>>> import numpy as np
>>> from numpy import linalg as LA
>>> np.set_printoptions(precision=1, suppress=True, linewidth=160)
>>> A = np.load("out12.npy")
>>> A
array([[ 0., -3.,  0.,  0.,  0.,  0.],
       [-3., -2., -3.,  0.,  0.,  0.],
       [ 0., -3.,  2., -3.,  0.,  0.],
       [ 0.,  0., -3.,  1., -3.,  0.],
       [ 0.,  0.,  0., -3., -1., -3.],
       [ 0.,  0.,  0.,  0., -3.,  0.]])
>>> w, evecs = LA.eigh(A)
>>> x0 = np.array([-2, -3, 0, 3, 3, -3])
>>> round(x0 @ A @ x0 / (x0 @ x0), 1), np.round(w[0], 1), round(w[-1], 1)
(np.float64(-1.4), np.float64(-5.5), np.float64(6.0))
>>> x0 @ A @ x0
np.float64(-54.0)
>>> np.round(evecs * np.abs(w) @ evecs.T, 1) + 0
array([[ 2.5,  0.8,  1.4,  0.1, -0.2, -0.1],
       [ 0.8,  4.5,  0. ,  1.1,  0. , -0.2],
       [ 1.4,  0. ,  4.1, -1.2,  1.1,  0.2],
       [ 0.1,  1.1, -1.2,  3.7,  0.1,  1.5],
       [-0.2,  0. ,  1.1,  0.1,  4.2,  0.4],
       [-0.1, -0.2,  0.2,  1.5,  0.4,  2.5]])
>>> np.round(evecs * np.maximum(w, 0) @ evecs.T, 1) + 0
array([[ 1.2, -1.1,  0.7,  0.1, -0.1,  0. ],
       [-1.1,  1.2, -1.5,  0.6,  0. , -0.1],
       [ 0.7, -1.5,  3.1, -2.1,  0.6,  0.1],
       [ 0.1,  0.6, -2.1,  2.4, -1.4,  0.8],
       [-0.1,  0. ,  0.6, -1.4,  1.6, -1.3],
       [ 0. , -0.1,  0.1,  0.8, -1.3,  1.3]])
>>> f = np.array([3, 0, 3, 3, 3, 3])
>>> other = A + np.outer(f, np.eye(6)[2])
>>> LA.matrix_rank(other - A)
np.int64(1)
>>> round(LA.det(other) / LA.det(A), 1), round(float(1 + LA.solve(A, f)[2]), 1)
(np.float64(1.0), 1.0)
>>> np.round(LA.norm(A) ** 2 / LA.norm(A, 2) ** 2, 1)
np.float64(2.8)
>>> LA.norm(A, axis=1)
array([3. , 4.7, 4.7, 4.4, 4.4, 3. ])
>>> round(float(LA.norm(A[0] - A[5])), 1)
4.2
>>> A[0] @ A[5]
np.float64(0.0)
>>> rng = np.random.default_rng(7281)
>>> other = A + rng.integers(-2, 3, (6, 4)) @ rng.integers(-2, 3, (4, 6))
>>> other
array([[ 0., -7.,  6.,  2., -2., 10.],
       [ 3.,  3., -8., -2.,  6.,  1.],
       [ 0., -1.,  4., -5.,  0.,  4.],
       [ 2.,  2., -8., -3.,  4., -4.],
       [ 1.,  0., -3., -2.,  0., -7.],
       [ 1.,  1., -4., -1.,  0., -5.]])
>>> np.round(LA.svd(other - A, compute_uv=False), 1) + 0
array([19.3, 10.4,  4.1,  3.7,  0. ,  0. ])
>>> np.abs(other - A).sum(axis=1)
array([24., 25., 10., 24., 10., 15.])
>>> m1 = np.loadtxt("mat.csv", delimiter=",")
>>> m1
array([[0., 1.],
       [1., 0.]])
>>> w, evecs = LA.eigh(m1)
>>> x0 = np.array([2, -1])
>>> (np.sign(evecs[:, -1].round(6)) == np.sign(evecs[0, -1].round(6))).astype(int)
array([1, 1])
>>> np.round(evecs * np.abs(w) @ evecs.T, 1) + 0
array([[1., 0.],
       [0., 1.]])
>>> x0 @ m1 @ x0 / (x0 @ x0), w[0], w[-1]
(np.float64(-0.8), np.float64(-1.0), np.float64(1.0))
>>> x0 = np.array([1, 0])
>>> target = m1 @ x0
>>> beta, lr = np.zeros(2), 1 / LA.norm(m1, 2) ** 2
>>> for i in range(3):
...     beta -= lr * m1.T @ (m1 @ beta - target)
...     if i % 1 == 0: print(i, round(LA.norm(m1 @ beta - target), 1))
... 
0 0.0
1 0.0
2 0.0
>>> beta
array([1., 0.])
>>> round(LA.cond(m1), 1)
np.float64(1.0)
>>> m1 @ m1.T
array([[1., 0.],
       [0., 1.]])
>>> m1[:, 1] @ m1[:, 0]
np.float64(0.0)
>>> np.poly(m1)
array([ 1.,  0., -1.])
>>> np.round(LA.det(m1[::-1]), 1)
np.float64(1.0)
>>> np.kron(np.eye(2, dtype=int), m1)
array([[0., 1., 0., 0.],
       [1., 0., 0., 0.],
       [0., 0., 0., 1.],
       [0., 0., 1., 0.]])
>>> LA.eigvals(m1)
array([ 1., -1.])
>>> f = np.array([2, 4, 1])
>>> mat = f[np.abs(np.subtract.outer(np.arange(3), np.arange(3)))]
>>> mat
array([[2, 4, 1],
       [4, 2, 4],
       [1, 4, 2]])
>>> m1.sum(axis=1)
array([1., 1.])
>>> m1 @ np.ones(2)
array([1., 1.])
>>> pr = np.eye(2)[0]
>>> for _ in range(7):
...     pr = pr @ m1
...     print(pr.round(1))
... 
[0. 1.]
[1. 0.]
[0. 1.]
[1. 0.]
[0. 1.]
[1. 0.]
[0. 1.]
>>> M = np.array([[2, 1, 8, 7, -6],
...     [-8, 4, 0, 6, -5],
...     [-5, 6, 16, -8, 7],
...     [3, 3, 7, 8, 9],
...     [2, -7, 2, -7, 23]])
>>> lab = rng.permutation(5)
>>> lab
array([1, 0, 2, 4, 3])
>>> other = M[lab][:, lab]
>>> np.diag(other)
array([ 4,  2, 16, 23,  8])
>>> np.allclose(other, M)
False
>>> other
array([[ 4, -8,  0, -5,  6],
       [ 1,  2,  8, -6,  7],
       [ 6, -5, 16,  7, -8],
       [-7,  2,  2, 23, -7],
       [ 3,  3,  7,  9,  8]])
>>> M.sum(axis=0)
array([-6,  7, 33,  6, 28])
>>> np.abs(M).max()
np.int64(23)
>>> M[:, 5]
Traceback (most recent call last):
  File "<python-input-59>", line 1, in <module>
    M[:, 5]
    ~^^^^^^
IndexError: index 5 is out of bounds for axis 1 with size 5
>>> M.sum(axis=1)
array([12, -3, 16, 30, 13])
>>> LA.svd(M, compute_uv=False)
array([29.7, 20.2, 13.9,  8.7,  3.7])
>>> M[5]
Traceback (most recent call last):
  File "<python-input-62>", line 1, in <module>
    M[5]
    ~^^^
IndexError: index 5 is out of bounds for axis 0 with size 5
>>> M.shape
(5, 5)
>>> np.count_nonzero(M)
np.int64(24)
>>> LA.matrix_rank(M)
np.int64(5)
>>> M - M[0]
array([[  0,   0,   0,   0,   0],
       [-10,   3,  -8,  -1,   1],
       [ -7,   5,   8, -15,  13],
       [  1,   2,  -1,   1,  15],
       [  0,  -8,  -6, -14,  29]])
>>> W0 = np.loadtxt("sample1.csv", delimiter=",")
>>> W0
array([[ 3.,  0.,  0.,  0.,  0.,  0.,  0.],
       [ 0.,  4.,  0.,  0.,  1.,  3.,  2.],
       [ 0.,  0.,  3.,  0.,  0.,  0.,  0.],
       [ 0.,  0.,  0.,  3.,  0.,  0.,  0.],
       [ 0.,  1.,  0.,  0.,  4.,  3.,  2.],
       [ 0.,  3.,  0.,  0.,  3., 12.,  6.],
       [ 0.,  2.,  0.,  0.,  2.,  6.,  7.]])
>>> f, r1 = W0[0], W0[4]
>>> f @ f
np.float64(9.0)
>>> pr = (f @ r1) / (f @ f) * f
>>> np.outer(f, r1)
array([[ 0.,  3.,  0.,  0., 12.,  9.,  6.],
       [ 0.,  0.,  0.,  0.,  0.,  0.,  0.],
       [ 0.,  0.,  0.,  0.,  0.,  0.,  0.],
       [ 0.,  0.,  0.,  0.,  0.,  0.,  0.],
       [ 0.,  0.,  0.,  0.,  0.,  0.,  0.],
       [ 0.,  0.,  0.,  0.,  0.,  0.,  0.],
       [ 0.,  0.,  0.,  0.,  0.,  0.,  0.]])
>>> pr
array([0., 0., 0., 0., 0., 0., 0.])
>>> r1 - pr
array([0., 1., 0., 0., 4., 3., 2.])
>>> W0 @ W0
array([[  9.,   0.,   0.,   0.,   0.,   0.,   0.],
       [  0.,  30.,   0.,   0.,  21.,  63.,  42.],
       [  0.,   0.,   9.,   0.,   0.,   0.,   0.],
       [  0.,   0.,   0.,   9.,   0.,   0.,   0.],
       [  0.,  21.,   0.,   0.,  30.,  63.,  42.],
       [  0.,  63.,   0.,   0.,  63., 198., 126.],
       [  0.,  42.,   0.,   0.,  42., 126.,  93.]])
>>> (LA.matrix_power((W0 != 0) + (W0.T != 0) + np.eye(7), 7) > 0).astype(int)
array([[1, 0, 0, 0, 0, 0, 0],
       [0, 1, 0, 0, 1, 1, 1],
       [0, 0, 1, 0, 0, 0, 0],
       [0, 0, 0, 1, 0, 0, 0],
       [0, 1, 0, 0, 1, 1, 1],
       [0, 1, 0, 0, 1, 1, 1],
       [0, 1, 0, 0, 1, 1, 1]])
>>> np.round(LA.det(W0), 1)
np.float64(13122.0)
>>> np.sort(LA.eigvals(W0).real)
array([ 3.,  3.,  3.,  3.,  3.,  3., 18.])
>>> x0 = np.array([1, 2, 2, 1, 3, 0, 1])
>>> target = W0 @ x0
>>> beta, lr = np.zeros(7), 1 / LA.norm(W0, 2) ** 2
>>> for i in range(15):
...     beta -= lr * W0.T @ (W0 @ beta - target)
...     if i % 5 == 0: print(i, round(LA.norm(W0 @ beta - target), 1))
... 
0 11.9
5 10.4
10 9.0
>>> beta
array([0.3, 1. , 0.7, 0.3, 1.3, 0.9, 1. ])
>>> other = W0 + rng.integers(-2, 3, (7, 1)) @ rng.integers(-2, 3, (1, 7))
>>> other
array([[ 3.,  0.,  0.,  0.,  0.,  0.,  0.],
       [ 0.,  2., -1., -1.,  0.,  2.,  0.],
       [ 0.,  0.,  3.,  0.,  0.,  0.,  0.],
       [ 0.,  0.,  0.,  3.,  0.,  0.,  0.],
       [ 0.,  5.,  2.,  2.,  6.,  5.,  6.],
       [ 0., -1., -2., -2.,  1., 10.,  2.],
       [ 0.,  2.,  0.,  0.,  2.,  6.,  7.]])
>>> other - W0
array([[ 0.,  0.,  0.,  0.,  0.,  0.,  0.],
       [ 0., -2., -1., -1., -1., -1., -2.],
       [ 0.,  0.,  0.,  0.,  0.,  0.,  0.],
       [ 0.,  0.,  0.,  0.,  0.,  0.,  0.],
       [ 0.,  4.,  2.,  2.,  2.,  2.,  4.],
       [ 0., -4., -2., -2., -2., -2., -4.],
       [ 0.,  0.,  0.,  0.,  0.,  0.,  0.]])
>>> np.abs(other - W0).sum(axis=1)
array([ 0.,  8.,  0.,  0., 16., 16.,  0.])
>>> LA.matrix_rank(other - W0, tol=1e-8)
np.int64(1)
>>> np.sort(np.abs(LA.eigvals(W0)))
array([ 3.,  3.,  3.,  3.,  3.,  3., 18.])
>>> assert W0 == W0.T
Traceback (most recent call last):
  File "<python-input-90>", line 1, in <module>
    assert W0 == W0.T
           ^^^^^^^^^^
ValueError: The truth value of an array with more than one element is ambiguous. Use a.any() or a.all()
>>> np.allclose(W0 @ W0.T, W0.T @ W0)
True
>>> feats = np.loadtxt("layer16.csv", delimiter=",")
>>> feats.round(1) + 0
array([[ 1. , -0.4, -1. ],
       [ 0.2, -3. , -6.8],
       [-2.2,  0. , -0.2],
       [-0.8,  0.5,  1. ],
       [-0.1, -0.6, -1.3]])
>>> feats.sum(axis=0)
array([-1.9, -3.6, -8.3])
>>> np.round(LA.norm(feats), 1)
np.float64(8.2)
>>> feats.mean(axis=0)
array([-0.4, -0.7, -1.7])
>>> feats[:, 3]
Traceback (most recent call last):
  File "<python-input-97>", line 1, in <module>
    feats[:, 3]
    ~~~~~^^^^^^
IndexError: index 3 is out of bounds for axis 1 with size 3
>>> feats.shape
(5, 3)
>>> LA.rank(feats)
Traceback (most recent call last):
  File "<python-input-99>", line 1, in <module>
    LA.rank(feats)
    ^^^^^^^
AttributeError: module 'numpy.linalg' has no attribute 'rank'
>>> np.abs(np.diag(LA.qr(feats)[1])) > 1e-9
array([ True,  True, False])
>>> np.round(feats @ LA.pinv(feats) @ feats, 1) + 0
array([[ 1. , -0.5, -1. ],
       [ 0.2, -3. , -6.8],
       [-2.2,  0. , -0.2],
       [-0.8,  0.5,  1. ],
       [-0.1, -0.6, -1.3]])
>>> np.unique(feats.round(6), axis=0).shape
(5, 3)
>>> np.allclose(feats[:-1].T @ LA.lstsq(feats[:-1].T, feats[-1])[0], feats[-1])
True
>>> left, sigma, Vh = LA.svd(feats)
>>> evecs = Vh[:(sigma > 1e-8).sum()]
>>> x0 = feats[3] + 2 * feats[1] + rng.integers(2) * np.eye(3)[0]
>>> x0
array([ -0.4,  -5.5, -12.6])
>>> np.round(evecs.T @ evecs, 1) + 0
array([[1. , 0. , 0. ],
       [0. , 0.2, 0.4],
       [0. , 0.4, 0.8]])
>>> round(float(LA.norm(x0 - evecs.T @ evecs @ x0)), 1)
0.0
>>> other = feats / np.sqrt((feats ** 2).mean(axis=1, keepdims=True))
>>> LA.norm(other, axis=1)
array([1.7, 1.7, 1.7, 1.7, 1.7])
>>> LA.matrix_rank(feats - feats.mean(axis=1, keepdims=True))
np.int64(2)
>>> other[0]
array([ 1.2, -0.5, -1.2])
>>> feats - feats.mean(axis=1, keepdims=True)
array([[ 1.1, -0.3, -0.8],
       [ 3.4,  0.2, -3.6],
       [-1.4,  0.8,  0.7],
       [-1.1,  0.2,  0.8],
       [ 0.6,  0.1, -0.7]])
>>> LA.matrix_rank(other) == LA.matrix_rank(feats)
np.True_
>>> left, sigma, Vh = LA.svd(feats)
>>> sigma.round(1) + 0
array([7.8, 2.6, 0. ])
>>> other = left[:, :2] @ np.diag(sigma[:2]) @ Vh[:2]
>>> LA.matrix_rank(other)
np.int64(2)
>>> other.round(1) + 0
array([[ 1. , -0.4, -1. ],
       [ 0.2, -3. , -6.8],
       [-2.2,  0. , -0.2],
       [-0.8,  0.5,  1. ],
       [-0.1, -0.6, -1.3]])
>>> LA.matrix_rank(feats, rtol=0.05)
np.int64(2)
>>> round(LA.norm(feats - other) / LA.norm(feats), 1)
np.float64(0.0)
>>> F = np.loadtxt("dump.csv", delimiter=",")
>>> F
array([[1., 0., 0.],
       [0., 0., 3.],
       [0., 2., 1.]])
>>> x0 = np.array([-1, -3, -9])
>>> a = np.maximum(F @ x0, 0)
>>> np.maximum(F @ (3 * x0), 0)
array([0., 0., 0.])
>>> a
array([0., 0., 0.])
>>> np.flatnonzero(a > 1e-9)
array([], dtype=int64)
>>> np.maximum(F @ x0, 0) - np.maximum(-F @ x0, 0)
array([ -1., -27., -15.])
>>> F.T @ a
array([0., 0., 0.])
>>> K = np.loadtxt("x.csv", delimiter=",")
>>> K
array([[ 0.,  0.,  3.,  0.],
       [ 4.,  0.,  4.,  0.],
       [ 0.,  5.,  3.,  0.],
       [ 0.,  0.,  0., -7.]])
>>> other = feats + rng.integers(-2, 3, (5, 2)) @ rng.integers(-2, 3, (2, 3))
>>> other
array([[ 1. ,  0.6, -3. ],
       [-0.8, -3. , -8.8],
       [-0.2,  1. ,  1.8],
       [-3.8, -1.5, -1. ],
       [ 0.9,  0.4, -1.3]])
>>> other - feats
array([[ 0.,  1., -2.],
       [-1.,  0., -2.],
       [ 2.,  1.,  2.],
       [-3., -2., -2.],
       [ 1.,  1.,  0.]])
>>> LA.matrix_rank(other - feats, tol=1e-8)
np.int64(2)
>>> x0 = np.array([2, 2, 2, 1])
>>> a = np.maximum(K @ x0, 0)
>>> np.maximum(K @ (3 * x0), 0)
array([18., 48., 48.,  0.])
>>> np.flatnonzero(a > 1e-9)
array([0, 1, 2])
>>> np.maximum(K @ x0, 0) - np.maximum(-K @ x0, 0)
array([ 6., 16., 16., -7.])
>>> K @ K
array([[ 0., 15.,  9.,  0.],
       [ 0., 20., 24.,  0.],
       [20., 15., 29.,  0.],
       [ 0.,  0.,  0., 49.]])
>>> np.sort(np.abs(LA.eigvals(K)))
array([2.9, 2.9, 7. , 7. ])
>>> (K + K.T) / 2
array([[ 0. ,  2. ,  1.5,  0. ],
       [ 2. ,  0. ,  4.5,  0. ],
       [ 1.5,  4.5,  3. ,  0. ],
       [ 0. ,  0. ,  0. , -7. ]])
>>> np.round(np.abs(LA.eigvals(K)).max(), 1)
np.float64(7.0)
>>> np.trace(K)
np.float64(-4.0)
>>> lab = rng.permutation(4)
>>> other = K[:, lab] * rng.choice([-1, 1], 4)
>>> other
array([[ 0.,  0., -0., -3.],
       [ 4.,  0., -0., -4.],
       [ 0.,  5., -0., -3.],
       [ 0.,  0.,  7., -0.]])
>>> left, _, Vh = LA.svd(K.T @ other)
>>> np.round(left @ Vh, 1) + 0
array([[ 1.,  0.,  0.,  0.],
       [ 0.,  1.,  0.,  0.],
       [ 0.,  0.,  0., -1.],
       [ 0.,  0., -1.,  0.]])
>>> np.round(LA.lstsq(K, other)[0], 1) + 0
array([[ 1.,  0.,  0.,  0.],
       [ 0.,  1.,  0.,  0.],
       [ 0.,  0.,  0., -1.],
       [ 0.,  0., -1.,  0.]])
